% python3 -q
>>> import numpy as np
>>> np.set_printoptions(suppress=True, linewidth=160)
>>> tidy = lambda a: np.round(a, 1) + 0
>>> arr = np.load("mat.npy")
>>> arr
array([[ 6, -4, -6, -6, -2,  8, -7,  3,  4,  5,  8],
       [-7, -2,  4,  2,  0,  3, -9, -4,  7,  0, -7],
       [ 6,  3, -9, -7,  3, -3, -2, -2, -9,  6,  3],
       [ 2,  7,  1,  4,  1, -7,  8,  8,  3, -6, -8],
       [ 0, -5, -2, -6, -7, -1, -8,  0,  8, -2, -7],
       [ 8,  9,  7, -3,  2,  2, -6, -7,  9,  5,  3],
       [ 6,  1, -1, -6,  8, -6,  9,  7, -7, -7, -7],
       [ 3, -1,  8,  6,  6, -1, -6, -9, -2, -4,  4],
       [ 7,  5, -4,  9, -1,  3, -6,  4,  3, -5, -9],
       [ 6,  2,  8, -3,  8,  5,  2, -5,  4, -7,  0],
       [-6,  5,  6, -4, -6, -8, -1,  1,  2,  8,  4]])
>>> def softmax(z):
...     e = np.exp(z - z.max(axis=-1, keepdims=True))
...     return e / e.sum(axis=-1, keepdims=True)
... 
>>> tidy(softmax(arr[3]))
array([0. , 0.2, 0. , 0. , 0. , 0. , 0.4, 0.4, 0. , 0. , 0. ])
>>> tidy(softmax(10 * arr[3]))
array([0. , 0. , 0. , 0. , 0. , 0. , 0.5, 0.5, 0. , 0. , 0. ])
>>> tidy(softmax(arr[3] + -2))
array([0. , 0.2, 0. , 0. , 0. , 0. , 0.4, 0.4, 0. , 0. , 0. ])
>>> S = arr @ arr.T / np.sqrt(11)
>>> softmax(S).round(6).argmax(axis=1)
array([ 0,  1,  2,  3,  4,  5,  6,  7,  8,  9, 10])
>>> tidy(softmax(S))
array([[1., 0., 0., 0., 0., 0., 0., 0., 0., 0., 0.],
       [0., 1., 0., 0., 0., 0., 0., 0., 0., 0., 0.],
       [0., 0., 1., 0., 0., 0., 0., 0., 0., 0., 0.],
       [0., 0., 0., 1., 0., 0., 0., 0., 0., 0., 0.],
       [0., 0., 0., 0., 1., 0., 0., 0., 0., 0., 0.],
       [0., 0., 0., 0., 0., 1., 0., 0., 0., 0., 0.],
       [0., 0., 0., 0., 0., 0., 1., 0., 0., 0., 0.],
       [0., 0., 0., 0., 0., 0., 0., 1., 0., 0., 0.],
       [0., 0., 0., 0., 0., 0., 0., 0., 1., 0., 0.],
       [0., 0., 0., 0., 0., 0., 0., 0., 0., 1., 0.],
       [0., 0., 0., 0., 0., 0., 0., 0., 0., 0., 1.]])
>>> tidy(softmax(S + np.triu(np.full(S.shape, -np.inf), 1)))
array([[1., 0., 0., 0., 0., 0., 0., 0., 0., 0., 0.],
       [0., 1., 0., 0., 0., 0., 0., 0., 0., 0., 0.],
       [0., 0., 1., 0., 0., 0., 0., 0., 0., 0., 0.],
       [0., 0., 0., 1., 0., 0., 0., 0., 0., 0., 0.],
       [0., 0., 0., 0., 1., 0., 0., 0., 0., 0., 0.],
       [0., 0., 0., 0., 0., 1., 0., 0., 0., 0., 0.],
       [0., 0., 0., 0., 0., 0., 1., 0., 0., 0., 0.],
       [0., 0., 0., 0., 0., 0., 0., 1., 0., 0., 0.],
       [0., 0., 0., 0., 0., 0., 0., 0., 1., 0., 0.],
       [0., 0., 0., 0., 0., 0., 0., 0., 0., 1., 0.],
       [0., 0., 0., 0., 0., 0., 0., 0., 0., 0., 1.]])
>>> rng = np.random.default_rng(8)
>>> z = rng.permutation(11)
>>> A2 = arr[:, z] * rng.choice([-1, 1], 11)
>>> A2
array([[ 3,  6, -4, -6,  4, -5, -7, -8,  8,  6, -2],
       [-4, -2, -7,  7,  2,  0, -9,  7,  3, -4,  0],
       [-2,  7,  9, -6, -3, -6, -2, -3, -3,  9,  3],
       [ 8, -4, -3, -2, -7,  6,  8,  8, -7, -1,  1],
       [ 0,  6, -8,  0,  5,  2, -8,  7, -1,  2, -7],
       [-7,  3, -9, -8, -9, -5, -6, -3,  2, -7,  2],
       [ 7,  6,  7, -6, -1,  7,  9,  7, -6,  1,  8],
       [-9, -6,  2, -3,  1,  4, -6, -4, -1, -8,  6],
       [ 4, -9, -3, -7, -5,  5, -6,  9,  3,  4, -1],
       [-5,  3, -4, -6, -2,  7,  2,  0,  5, -8,  8],
       [ 1,  4, -2,  6, -5, -8, -1, -4, -8, -6, -6]])
>>> left, _, VT = np.linalg.svd(arr.T @ A2)
>>> tidy(np.linalg.lstsq(arr, A2)[0])
array([[ 0.,  0.,  0., -1.,  0.,  0.,  0.,  0.,  0.,  0.,  0.],
       [ 0.,  0.,  0.,  0., -1.,  0.,  0.,  0.,  0.,  0.,  0.],
       [ 0.,  0.,  0.,  0.,  0.,  0.,  0.,  0.,  0., -1.,  0.],
       [ 0., -1.,  0.,  0.,  0.,  0.,  0.,  0.,  0.,  0.,  0.],
       [ 0.,  0.,  0.,  0.,  0.,  0.,  0.,  0.,  0.,  0.,  1.],
       [ 0.,  0.,  0.,  0.,  0.,  0.,  0.,  0.,  1.,  0.,  0.],
       [ 0.,  0.,  0.,  0.,  0.,  0.,  1.,  0.,  0.,  0.,  0.],
       [ 1.,  0.,  0.,  0.,  0.,  0.,  0.,  0.,  0.,  0.,  0.],
       [ 0.,  0., -1.,  0.,  0.,  0.,  0.,  0.,  0.,  0.,  0.],
       [ 0.,  0.,  0.,  0.,  0., -1.,  0.,  0.,  0.,  0.,  0.],
       [ 0.,  0.,  0.,  0.,  0.,  0.,  0., -1.,  0.,  0.,  0.]])
>>> tidy(left @ VT)
array([[ 0.,  0.,  0., -1.,  0.,  0.,  0.,  0.,  0.,  0.,  0.],
       [ 0.,  0.,  0.,  0., -1.,  0.,  0.,  0.,  0.,  0.,  0.],
       [ 0.,  0.,  0.,  0.,  0.,  0.,  0.,  0.,  0., -1.,  0.],
       [ 0., -1.,  0.,  0.,  0.,  0.,  0.,  0.,  0.,  0.,  0.],
       [ 0.,  0.,  0.,  0.,  0.,  0.,  0.,  0.,  0.,  0.,  1.],
       [ 0.,  0.,  0.,  0.,  0.,  0.,  0.,  0.,  1.,  0.,  0.],
       [ 0.,  0.,  0.,  0.,  0.,  0.,  1.,  0.,  0.,  0.,  0.],
       [ 1.,  0.,  0.,  0.,  0.,  0.,  0.,  0.,  0.,  0.,  0.],
       [ 0.,  0., -1.,  0.,  0.,  0.,  0.,  0.,  0.,  0.,  0.],
       [ 0.,  0.,  0.,  0.,  0., -1.,  0.,  0.,  0.,  0.,  0.],
       [ 0.,  0.,  0.,  0.,  0.,  0.,  0., -1.,  0.,  0.,  0.]])
>>> z
array([ 7,  3,  8,  0,  1,  9,  6, 10,  5,  2,  4])
